% python3 -q
>>> import numpy as np
>>> np.set_printoptions(precision=4, suppress=True, linewidth=120, legacy="1.25")
>>> def rd(a):
...     return np.round(a, 4) + 0
... 
>>> mat = np.load("case13.npy")
>>> mat
array([[4., 0., 0.],
       [0., 4., 0.],
       [0., 0., 4.]])
>>> rng = np.random.default_rng(847)
>>> labels = rng.permutation(3)
>>> labels
array([0, 1, 2])
>>> B = mat[labels][:, labels]
>>> np.allclose(B, mat)
True
>>> np.diag(B)
array([4., 4., 4.])
>>> mat.T @ mat
array([[16.,  0.,  0.],
       [ 0., 16.,  0.],
       [ 0.,  0., 16.]])
>>> rd(np.linalg.pinv(mat))
array([[0.25, 0.  , 0.  ],
       [0.  , 0.25, 0.  ],
       [0.  , 0.  , 0.25]])
>>> rd(np.linalg.svd(mat, compute_uv=False))
array([4., 4., 4.])
>>> rd(np.linalg.norm(mat, axis=0))
array([4., 4., 4.])
>>> mat[:, 1] @ mat[:, 0]
0.0
>>> E = np.loadtxt("m.csv", delimiter=",")
>>> E
array([[ 0.,  0.,  2.,  2.],
       [ 0.,  0.,  0.,  2.],
       [-2.,  0.,  0., -1.],
       [-2., -2.,  1.,  0.]])
>>> x0 = np.array([1, 1, 0, 0])
>>> rd(np.linalg.det(E))
16.0
>>> q = np.linalg.solve(np.eye(4) - E, np.eye(4) + E)
>>> rd(np.linalg.det(q))
1.0
>>> x0 = np.array([-1, 4, 5, 2])
>>> y = E @ x0
>>> y
array([14.,  4.,  0., -1.])
>>> rd(np.linalg.solve(E, y + E[:, 1]))
array([-1.,  5.,  5.,  2.])
>>> rd(np.linalg.solve(E.T, E[0]))
array([1., 0., 0., 0.])
>>> B = np.array([[2, 2], [1, 1]])
>>> C = np.kron(B, E)
>>> rd(np.linalg.norm(C, 2)), rd(np.linalg.norm(B, 2) * np.linalg.norm(E, 2))
(10.7812, 10.7812)
>>> np.linalg.matrix_rank(C)
4
>>> A = np.array([[-0.7, 2.1, 0.4],
...     [-1.5, -0.1, 0.6],
...     [2.1, -3.0, -0.1],
...     [-0.6, 1.7, 0.3],
...     [-0.1, 2.0, 1.8],
...     [0.0, 0.7, 0.7],
...     [0.3, -0.7, -0.5],
...     [-0.1, -0.7, 0.3],
...     [1.4, -0.7, -0.9],
...     [0.5, 0.6, 0.9]])
>>> A[:, 2] = -2 * A[:, 0] + 0.02 * rng.normal(size=10)
>>> rd(A)
array([[-0.7   ,  2.1   ,  1.3937],
       [-1.5   , -0.1   ,  3.0165],
       [ 2.1   , -3.    , -4.2029],
       [-0.6   ,  1.7   ,  1.1943],
       [-0.1   ,  2.    ,  0.1902],
       [ 0.    ,  0.7   ,  0.0118],
       [ 0.3   , -0.7   , -0.6041],
       [-0.1   , -0.7   ,  0.1693],
       [ 1.4   , -0.7   , -2.7868],
       [ 0.5   ,  0.6   , -1.0154]])
>>> Xc = (A - A.mean(axis=0)) / A.std(axis=0)
>>> rd(Xc.std(axis=0))
array([1., 1., 1.])
>>> np.argwhere(np.abs(Xc) > 2)
array([[2, 0],
       [2, 1],
       [2, 2]])
>>> b = np.linalg.lstsq(np.delete(Xc, 2, axis=1), Xc[:, 2])[0]
>>> rd(1 - np.var(Xc[:, 2] - np.delete(Xc, 2, axis=1) @ b))
1.0
>>> rd(b)
array([-1.0008, -0.0013])
